% python3 -q
>>> import numpy as np
>>> np.set_printoptions(precision=2, suppress=True, linewidth=160)
>>> tidy = lambda a: np.round(a, 2) + 0
>>> basis = 3 * np.array([[1.5, -0.3, 0.4, 0.1], [0.4, 0.5, 0.6, -0.7]])
>>> rng = np.random.default_rng(64)
>>> lab = rng.integers(0, 2, 16)
>>> J = basis[lab] + rng.normal(size=(16, 4))
>>> print(tidy(J))
[[ 0.9   1.13  2.06 -3.04]
 [-0.11  0.8   0.84 -1.33]
 [ 1.14  2.35  2.28 -2.55]
 [ 0.01  0.94  2.69 -1.45]
 [ 4.32 -0.33  1.01 -0.93]
 [ 6.32 -0.51  0.27 -1.54]
 [ 5.44 -0.69  1.86  2.  ]
 [ 7.06 -0.87  2.45  0.53]
 [-0.19  2.82  2.08 -2.03]
 [ 1.49  1.07  3.77  0.85]
 [ 2.64  1.34  0.36 -1.25]
 [ 3.8  -0.94  2.09  0.01]
 [ 4.57 -1.15  0.61  1.16]
 [ 1.12  2.95  1.69 -1.52]
 [ 1.47  0.15  2.92 -1.71]
 [ 3.09  3.25  1.12 -1.46]]
>>> print(tidy(np.linalg.norm(J[8] - J[2])))
1.52
>>> print(tidy(np.linalg.norm(J) ** 2 / np.linalg.norm(J, 2) ** 2))
1.53
>>> print(np.linalg.norm(J, axis=1).argmax())
7
>>> print(tidy(np.linalg.norm(J, 1)), tidy(np.linalg.norm(J, np.inf)))
43.68 10.92
>>> print(tidy(J[8] @ J[2]))
16.31
>>> print(tidy(np.linalg.norm(J, 2)))
15.04
>>> basis = J[[8, 9]].astype(float)
>>> for _ in range(3):
...     lab = np.linalg.norm(J[:, None] - basis, axis=-1).argmin(axis=1)
...     basis = np.array([J[lab == j].mean(axis=0) for j in range(2)])
... 
>>> print(lab)
[0 0 0 0 1 1 1 1 0 0 0 1 1 0 0 0]
>>> print(tidy(basis[1] - basis[0]))
[ 4.1  -2.42 -0.6   1.75]
>>> print(np.bincount(lab))
[10  6]
>>> print(np.abs(basis[1] - basis[0]).argmax())
0
>>> print(tidy(basis))
[[ 1.16  1.68  1.98 -1.55]
 [ 5.25 -0.75  1.38  0.2 ]]
>>> F = np.load("layer4.npy")
>>> print(F)
[[  4.31 -18.39   6.13   2.36]
 [ -1.74  -1.38 -18.59   7.04]
 [ -2.45  18.73   4.32   4.97]
 [ -0.14  -6.83  -0.04 -18.8 ]
 [ -6.19  -0.08  -5.27 -18.27]
 [ 13.89  -7.5   -3.25  11.84]
 [  6.12  11.28 -11.35  10.32]
 [ -4.17 -13.01  14.54   1.32]
 [ 12.51  -3.26   0.38 -15.25]
 [ -3.55 -13.68  14.13   0.68]
 [ -4.07  -2.89  -8.48  17.41]
 [-10.55   8.6   -9.93  10.77]
 [ -9.31  -6.68 -15.96  -3.75]
 [ -1.03   9.25  14.16  10.62]
 [-12.26  15.16   4.45   0.13]
 [  4.26  -5.14  -8.89 -16.62]
 [ -0.36 -16.53 -11.23  -0.79]
 [ 10.41   3.73   1.69 -16.58]
 [  3.83   3.75  -2.72 -19.08]
 [  1.92  13.54 -14.51   1.56]
 [-13.62  -9.96   4.01   9.95]
 [ 15.34  -5.71  -9.68   6.19]
 [  0.58  -6.23  12.33 -14.45]
 [ 18.2   -6.93   4.54   0.37]
 [-12.16   2.69  -5.93 -14.48]
 [-14.8    1.95  13.17  -1.95]
 [ -5.84  -0.49   0.96  19.1 ]
 [-15.05   9.34   2.41  -8.98]
 [  9.09 -17.81   0.2    0.52]
 [ -6.88  -4.42 -12.57  13.23]
 [  8.45  -1.89  -6.91 -16.65]
 [-13.1  -13.44  -2.76  -6.33]
 [-18.94  -5.92   2.44  -0.55]]
>>> B = np.c_[F[:, :2] @ np.array([[1, 2], [5, 5]]), np.array([1, 2, 1, 2, 0, 2, 1, 2, 2, 1, 0, 0, 2, 2, 2, 0, 2, 2, 0, 2, 0, 0, 2, 2, 2, 1, 1, 1, 1, 2, 1, 0, 1])]
>>> print(tidy(B))
[[-87.64 -83.33   1.  ]
 [ -8.64 -10.38   2.  ]
 [ 91.2   88.75   1.  ]
 [-34.29 -34.43   2.  ]
 [ -6.59 -12.78   0.  ]
 [-23.61  -9.72   2.  ]
 [ 62.52  68.64   1.  ]
 [-69.22 -73.39   2.  ]
 [ -3.79   8.72   2.  ]
 [-71.95 -75.5    1.  ]
 [-18.52 -22.59   0.  ]
 [ 32.45  21.9    0.  ]
 [-42.71 -52.02   2.  ]
 [ 45.22  44.19   2.  ]
 [ 63.54  51.28   2.  ]
 [-21.44 -17.18   0.  ]
 [-83.01 -83.37   2.  ]
 [ 29.06  39.47   2.  ]
 [ 22.58  26.41   0.  ]
 [ 69.62  71.54   2.  ]
 [-63.42 -77.04   0.  ]
 [-13.21   2.13   0.  ]
 [-30.57 -29.99   2.  ]
 [-16.45   1.75   2.  ]
 [  1.29 -10.87   2.  ]
 [ -5.05 -19.85   1.  ]
 [ -8.29 -14.13   1.  ]
 [ 31.65  16.6    1.  ]
 [-79.96 -70.87   1.  ]
 [-28.98 -35.86   2.  ]
 [ -1.     7.45   1.  ]
 [-80.3  -93.4    0.  ]
 [-48.54 -67.48   1.  ]]
>>> print(tidy(np.linalg.lstsq(F, B[:, 0])[0]))
[1. 5. 0. 0.]
>>> print(tidy(np.linalg.norm(B - F @ np.linalg.lstsq(F, B)[0], axis=0)))
[0.   0.   8.15]
>>> print(np.linalg.matrix_rank(B))
3
>>> vec = np.array([4, -3, 2, 1])
>>> rhs = F @ vec
>>> print(tidy(np.linalg.lstsq(F, rhs)[0]))
[ 4. -3.  2.  1.]
>>> print(tidy(np.linalg.solve(F.T @ F, F.T @ rhs)))
[ 4. -3.  2.  1.]
>>> print(tidy(np.linalg.pinv(F) @ F))
[[1. 0. 0. 0.]
 [0. 1. 0. 0.]
 [0. 0. 1. 0.]
 [0. 0. 0. 1.]]
>>> rhs = rhs + 0.3 * rng.normal(size=33)
>>> print(tidy(rhs))
[ 87.05 -32.55 -52.4    1.16 -53.37  83.47 -21.66  52.76  45.51  55.7   -7.2  -77.37 -52.95   7.39 -85.67  -1.92  24.68  17.39 -20.07 -60.17  -6.58  65.65
  31.25 103.32 -83.19 -40.84   0.01 -92.33  91.   -26.18   9.16 -24.47 -53.91]
>>> beta, *_ = np.linalg.lstsq(F, rhs)
>>> print(beta.round())
[ 4. -3.  2.  1.]
>>> print([round(float(np.linalg.norm(np.linalg.solve(F.T @ F + lam * np.eye(4), F.T @ rhs))), 2) for lam in (0, 1, 10, 100)])
[5.49, 5.48, 5.47, 5.32]
>>> print(tidy(np.linalg.norm(rhs - F @ beta)))
1.3
>>> C2 = np.cov(F, rowvar=False)
>>> print(np.argwhere(np.triu(np.abs(np.corrcoef(F.T)) > 0.8, 1)))
[]
>>> print(C2.shape)
(4, 4)
>>> W0 = np.loadtxt("data.csv", delimiter=",")
>>> print(W0)
[[ 1.  0.  0.  3.  3.]
 [-1.  0.  0. -3. -1.]
 [ 1. -1. -4.  3.  0.]
 [-1.  3. 12. -2. -1.]
 [ 2.  3. 12.  1. -2.]
 [-1.  1.  4. -3. -1.]
 [ 1.  3. 12.  3. -2.]
 [ 3.  2.  8. -2.  0.]
 [ 3.  3. 12.  3. -3.]]
>>> rank = np.linalg.matrix_rank(W0)
>>> print(rank)
4
>>> N = np.linalg.svd(W0)[2][rank:].T
>>> print(tidy(W0 @ N))
[[0.]
 [0.]
 [0.]
 [0.]
 [0.]
 [0.]
 [0.]
 [0.]
 [0.]]
>>> print(N.shape)
(5, 1)
>>> print([int(np.linalg.matrix_rank(np.delete(W0, i, axis=0))) for i in range(9)])
[4, 4, 4, 4, 4, 4, 4, 4, 4]
>>> print(tidy(N[:, 0] / N[np.abs(N[:, 0]).round(6).argmax(), 0]))
[ 0.    1.   -0.25  0.    0.  ]
>>> print([round(float(x), 2) for x in np.linalg.svd(W0, compute_uv=False)[:3]])
[27.18, 8.37, 3.77]
>>> print(np.linalg.cond(W0) > 100)
True
>>> blk = np.stack([W0, -3 * W0, W0[::-1]])
>>> print(blk.shape)
(3, 9, 5)
>>> print(tidy(np.linalg.norm(blk, axis=(1, 2))))
[28.88 86.64 28.88]
>>> print((blk @ W0.T).shape)
(3, 9, 9)
>>> print(np.einsum("bij,cij->bc", blk, blk))
[[  834. -2502.   210.]
 [-2502.  7506.  -630.]
 [  210.  -630.   834.]]
>>> B = W0 + rng.integers(-2, 3, (9, 4)) @ rng.integers(-2, 3, (4, 5))
>>> print(B)
[[-5.  8. -3.  3.  4.]
 [ 7.  4. -7. -4. -1.]
 [-1. -1. -3.  4. -1.]
 [ 7. -3. 14.  0. -3.]
 [ 2. 11.  6. -2.  2.]
 [-5. -3. 12. -1.  1.]
 [-5.  7. 15.  6. -1.]
 [ 1. 14.  3. -1.  3.]
 [-7.  9. 11. -1.  2.]]
>>> print(B - W0)
[[ -6.   8.  -3.   0.   1.]
 [  8.   4.  -7.  -1.   0.]
 [ -2.   0.   1.   1.  -1.]
 [  8.  -6.   2.   2.  -2.]
 [  0.   8.  -6.  -3.   4.]
 [ -4.  -4.   8.   2.   2.]
 [ -6.   4.   3.   3.   1.]
 [ -2.  12.  -5.   1.   3.]
 [-10.   6.  -1.  -4.   5.]]
>>> print(np.linalg.matrix_rank(B - W0, tol=1e-8))
4
>>> B = W0 / np.linalg.norm(W0, axis=1, keepdims=True)
>>> C2 = B @ B.T
>>> print((C2 - 2 * np.eye(9)).round(6).argmax(axis=1))
[2 5 0 4 6 3 8 4 6]
>>> print(tidy(np.linalg.norm(B, axis=1)))
[1. 1. 1. 1. 1. 1. 1. 1. 1.]
>>> print(tidy(np.degrees(np.arccos(np.clip(C2[8, 3], -1, 1)))))
29.67
>>> print(tidy(C2[8]))
[ 0.05 -0.2  -0.56  0.87  0.98  0.59  0.99  0.87  1.  ]
>>> B = np.array([[-2, -2, -1, 0, -1, -2],
...     [1, 1, -2, 2, -2, 1],
...     [1, 0, 1, 2, 0, 0],
...     [-1, 2, 1, 1, -2, 2],
...     [2, 0, 0, 2, 1, 0],
...     [1, -1, 2, 0, -1, 0],
...     [-1, 2, 2, 2, 0, -1],
...     [-2, -1, 1, -2, 0, 0],
...     [-2, 1, -1, -2, 1, 0],
...     [1, -2, -2, 1, 1, 2],
...     [-1, 1, 1, 1, 2, -2]])
>>> arr = B.T @ B
>>> print(arr)
[[23 -3 -3 13  0  8]
 [-3 21  7  7 -2  1]
 [-3  7 22  2  0 -6]
 [13  7  2 27 -3  2]
 [ 0 -2  0 -3 17 -6]
 [ 8  1 -6  2 -6 18]]
>>> # equal to its transpose
>>> print(np.unravel_index(np.abs(arr).argmax(), arr.shape))
(np.int64(3), np.int64(3))
>>> print(np.diff(arr, axis=0))
[[-26  24  10  -6  -2  -7]
 [  0 -14  15  -5   2  -7]
 [ 16   0 -20  25  -3   8]
 [-13  -9  -2 -30  20  -8]
 [  8   3  -6   5 -23  24]]
>>> print(arr.shape)
(6, 6)
>>> print(tidy(np.linalg.svd(arr, compute_uv=False)))
[41.64 33.03 21.84 14.19 12.47  4.83]
>>> print(arr.sum(axis=1))
[38 31 22 48  6 17]
>>> print(tidy(arr.mean(axis=0)))
[6.33 5.17 3.67 8.   1.   2.83]
>>> ev, vecs = np.linalg.eigh(arr)
>>> vec = np.array([-3, 3, 4, -4, -4, 5])
>>> print(tidy(vecs * np.maximum(ev, 0) @ vecs.T))
[[23. -3. -3. 13.  0.  8.]
 [-3. 21.  7.  7. -2.  1.]
 [-3.  7. 22.  2.  0. -6.]
 [13.  7.  2. 27. -3.  2.]
 [ 0. -2.  0. -3. 17. -6.]
 [ 8.  1. -6.  2. -6. 18.]]
>>> L = np.linalg.cholesky(arr)
>>> print(tidy(arr / np.sqrt(np.outer(np.diag(arr), np.diag(arr)))))
[[ 1.   -0.14 -0.13  0.52  0.    0.39]
 [-0.14  1.    0.33  0.29 -0.11  0.05]
 [-0.13  0.33  1.    0.08  0.   -0.3 ]
 [ 0.52  0.29  0.08  1.   -0.14  0.09]
 [ 0.   -0.11  0.   -0.14  1.   -0.34]
 [ 0.39  0.05 -0.3   0.09 -0.34  1.  ]]
>>> print(np.linalg.eigvalsh(arr).min() > 0)
True
>>> theta = np.radians(30)
>>> Rm = np.eye(6)
>>> Rm[2, 2] = Rm[0, 0] = np.cos(theta)
>>> Rm[2, 0], Rm[0, 2] = -np.sin(theta), np.sin(theta)
>>> print(tidy(Rm))
[[ 0.87  0.    0.5   0.    0.    0.  ]
 [ 0.    1.    0.    0.    0.    0.  ]
 [-0.5   0.    0.87  0.    0.    0.  ]
 [ 0.    0.    0.    1.    0.    0.  ]
 [ 0.    0.    0.    0.    1.    0.  ]
 [ 0.    0.    0.    0.    0.    1.  ]]
>>> B = arr @ Rm.T
>>> print(np.allclose(arr @ arr.T, B @ B.T))
True
>>> print(tidy(np.linalg.det(Rm)), tidy(np.trace(Rm)))
1.0 5.73
>>> print(tidy(np.abs(B - arr).max(axis=0)))
[11.4  0.  11.1  0.   0.   0. ]
>>> print(tidy(np.linalg.pinv(Rm)))
[[ 0.87  0.   -0.5   0.    0.    0.  ]
 [ 0.    1.    0.    0.    0.    0.  ]
 [ 0.5   0.    0.87  0.    0.    0.  ]
 [ 0.    0.    0.    1.    0.    0.  ]
 [ 0.    0.    0.    0.    1.    0.  ]
 [ 0.    0.    0.    0.    0.    1.  ]]
>>> print(Rm[:, 3] @ Rm[:, 0])
0.0
>>> print(tidy(Rm.T @ Rm))
[[1. 0. 0. 0. 0. 0.]
 [0. 1. 0. 0. 0. 0.]
 [0. 0. 1. 0. 0. 0.]
 [0. 0. 0. 1. 0. 0.]
 [0. 0. 0. 0. 1. 0.]
 [0. 0. 0. 0. 0. 1.]]
>>> print(tidy(np.linalg.svd(Rm, compute_uv=False)))
[1. 1. 1. 1. 1. 1.]
>>> print(tidy(np.linalg.norm(Rm, axis=0)))
[1. 1. 1. 1. 1. 1.]
>>> mat = np.load("w.npy")
>>> print(mat)
[[ 18  -9  -9  -9  27  27  -9 -27  -9  27]
 [ 12  -6  -6  -6  18  18  -6 -18  -6  18]
 [  4  -2  -2  -2   6   6  -2  -6  -2   6]]
>>> vec = np.array([3, 1, 3, 1, 0, 3, 1, 0, 1, 2])
>>> h = np.maximum(mat @ vec, 0)
>>> print(mat * (h > 1e-9)[:, None])
[[ 18  -9  -9  -9  27  27  -9 -27  -9  27]
 [ 12  -6  -6  -6  18  18  -6 -18  -6  18]
 [  4  -2  -2  -2   6   6  -2  -6  -2   6]]
>>> print(mat.T @ h)
[ 3388 -1694 -1694 -1694  5082  5082 -1694 -5082 -1694  5082]
>>> print(np.tanh(mat @ vec))
[1. 1. 1.]
